>>> import numpy as np
>>> np.set_printoptions(precision=1, suppress=True, linewidth=120)
>>> K = np.loadtxt("w.csv", delimiter=",")
>>> K
array([[-1.,  0.,  0.,  0.,  0.],
       [ 0., -1., -2., -2., -2.],
       [ 0., -2., -1., -2., -2.],
       [ 0., -2., -2., -1., -2.],
       [ 0., -2., -2., -2., -1.]])
>>> np.round(np.linalg.eigvalsh(K).min(), 1)
np.float64(-7.0)
>>> np.all(np.linalg.eigvalsh(K) > 0)
np.False_
>>> B = K / np.linalg.norm(K, axis=1, keepdims=True)
>>> G = B @ B.T
>>> G[4]
array([0. , 0.9, 0.9, 0.9, 1. ])
>>> np.linalg.norm(B, axis=1)
array([1., 1., 1., 1., 1.])
>>> round(float(np.degrees(np.arccos(np.clip(G[4, 2], -1, 1)))), 1)
22.6
>>> m1 = np.load("out7.npy")
>>> m1
array([[5., 1., 1., 1.],
       [1., 5., 1., 1.],
       [1., 1., 5., 1.],
       [1., 1., 1., 5.]])
>>> B = np.array([[2, -1, 0], [1, -1, 2]])
>>> C = np.kron(B, m1)
>>> C
array([[10.,  2.,  2.,  2., -5., -1., -1., -1.,  0.,  0.,  0.,  0.],
       [ 2., 10.,  2.,  2., -1., -5., -1., -1.,  0.,  0.,  0.,  0.],
       [ 2.,  2., 10.,  2., -1., -1., -5., -1.,  0.,  0.,  0.,  0.],
       [ 2.,  2.,  2., 10., -1., -1., -1., -5.,  0.,  0.,  0.,  0.],
       [ 5.,  1.,  1.,  1., -5., -1., -1., -1., 10.,  2.,  2.,  2.],
       [ 1.,  5.,  1.,  1., -1., -5., -1., -1.,  2., 10.,  2.,  2.],
       [ 1.,  1.,  5.,  1., -1., -1., -5., -1.,  2.,  2., 10.,  2.],
       [ 1.,  1.,  1.,  5., -1., -1., -1., -5.,  2.,  2.,  2., 10.]])
>>> A = np.load("mat.npy")
>>> A
array([[-2.4,  1.9, -1.7,  0.8,  2. , -0.1],
       [ 1. , -0.2, -0.9,  1.4,  3.1,  1.2],
       [ 0. , -0.5,  0.9, -0.3, -0.5,  0.3],
       [ 0.7, -0.3,  0.3, -0.2, -0.5, -0.7],
       [-1.1, -0.5,  0.3, -0.6, -1.1,  0.7],
       [ 2. , -0.4,  1.4,  1. ,  1.8, -0.8],
       [ 0.5,  0.9, -0.1, -0.3, -0.9,  1.4],
       [-0.4, -0.6, -0.6,  1. ,  2.1,  0.2],
       [-0.3, -1.6, -0.6,  0.4,  0.2, -0.5],
       [-0.9,  0.7, -0.2,  0.7,  0.9,  0.7],
       [ 1.6,  2. ,  1.9,  0.5,  1.5,  0.8],
       [-1.7, -1.1,  0.4,  0.4,  0.8, -0.2],
       [-1.2, -1.1,  1.1, -0.3, -0.6, -1. ],
       [-0.4,  0.8, -0.3, -0.5, -0.9,  0.7],
       [-1.3, -1.1,  0.2,  0.1,  0.1, -0.3],
       [ 0.5, -1.4,  0.6,  0.1, -0.2,  0.2],
       [ 0.9, -0.1, -2.5,  1. ,  2. ,  0.7]])
>>> B = np.c_[A[:, :2] @ np.array([[3, -2], [-2, 1]]), np.array([2, -2, -1, 5, -4, 4, -3, -1, -2, 2, 2, 1, -2, -5, 0, 4, -3])]
>>> B.round(1) + 0
array([[-11. ,   6.7,   2. ],
       [  3.4,  -2.2,  -2. ],
       [  1. ,  -0.5,  -1. ],
       [  2.7,  -1.7,   5. ],
       [ -2.3,   1.7,  -4. ],
       [  6.8,  -4.4,   4. ],
       [ -0.3,  -0.1,  -3. ],
       [  0. ,   0.2,  -1. ],
       [  2.3,  -1. ,  -2. ],
       [ -4.1,   2.5,   2. ],
       [  0.8,  -1.2,   2. ],
       [ -2.9,   2.3,   1. ],
       [ -1.4,   1.3,  -2. ],
       [ -2.8,   1.6,  -5. ],
       [ -1.7,   1.5,   0. ],
       [  4.3,  -2.4,   4. ],
       [  2.9,  -1.9,  -3. ]])
>>> print(np.round(np.linalg.lstsq(A, B[:, 0])[0], 1) + 0)
[ 3. -2.  0.  0.  0.  0.]
>>> np.linalg.norm(np.linalg.qr(A)[0].T @ B, axis=0) ** 2 / ((B ** 2).sum(axis=0) + 1e-12)
array([1. , 1. , 0.6])
>>> np.linalg.matrix_rank(B)
np.int64(3)
>>> mat = np.array([[-3.0, -2.0, 0.0, 0.0, 0.0, 0.0],
...     [-2.0, -5.0, -2.0, 0.0, 0.0, 0.0],
...     [0.0, -2.0, 1.0, -2.0, 0.0, 0.0],
...     [0.0, 0.0, -2.0, -4.0, -2.0, 0.0],
...     [0.0, 0.0, 0.0, -2.0, -3.0, -2.0],
...     [0.0, 0.0, 0.0, 0.0, -2.0, -3.0]])
>>> rng = np.random.default_rng(16198)
>>> z = rng.permutation(6)
>>> z
array([3, 2, 0, 4, 5, 1])
>>> B = mat[z][:, z]
>>> np.sort(np.abs(np.linalg.eigvals(B)))
array([0.5, 2. , 2.3, 3.8, 6.2, 6.8])
>>> B
array([[-4., -2.,  0., -2.,  0.,  0.],
       [-2.,  1.,  0.,  0.,  0., -2.],
       [ 0.,  0., -3.,  0.,  0., -2.],
       [-2.,  0.,  0., -3., -2.,  0.],
       [ 0.,  0.,  0., -2., -3.,  0.],
       [ 0., -2., -2.,  0.,  0., -5.]])
>>> evals, evecs = np.linalg.eigh(mat)
>>> x = np.array([-1, -1, 2, -1, -2, -2])
>>> round(x @ mat @ x / (x @ x), 1), round(evals[0], 1), round(evals[-1], 1)
(np.float64(-2.9), np.float64(-6.8), np.float64(2.3))
>>> print(np.round(evecs * np.abs(evals) @ evecs.T, 1) + 0)
[[ 3.   1.9  0.4 -0.2  0.1  0. ]
 [ 1.9  5.3  0.9  0.4 -0.2  0.1]
 [ 0.4  0.9  2.7  0.7  0.6 -0.2]
 [-0.2  0.4  0.7  4.5  1.8  0.1]
 [ 0.1 -0.2  0.6  1.8  3.1  2. ]
 [ 0.   0.1 -0.2  0.1  2.   3. ]]
>>> print(np.abs(mat).sum(axis=1).max(), round(float(np.abs(evals).max()), 1))
9.0 6.8
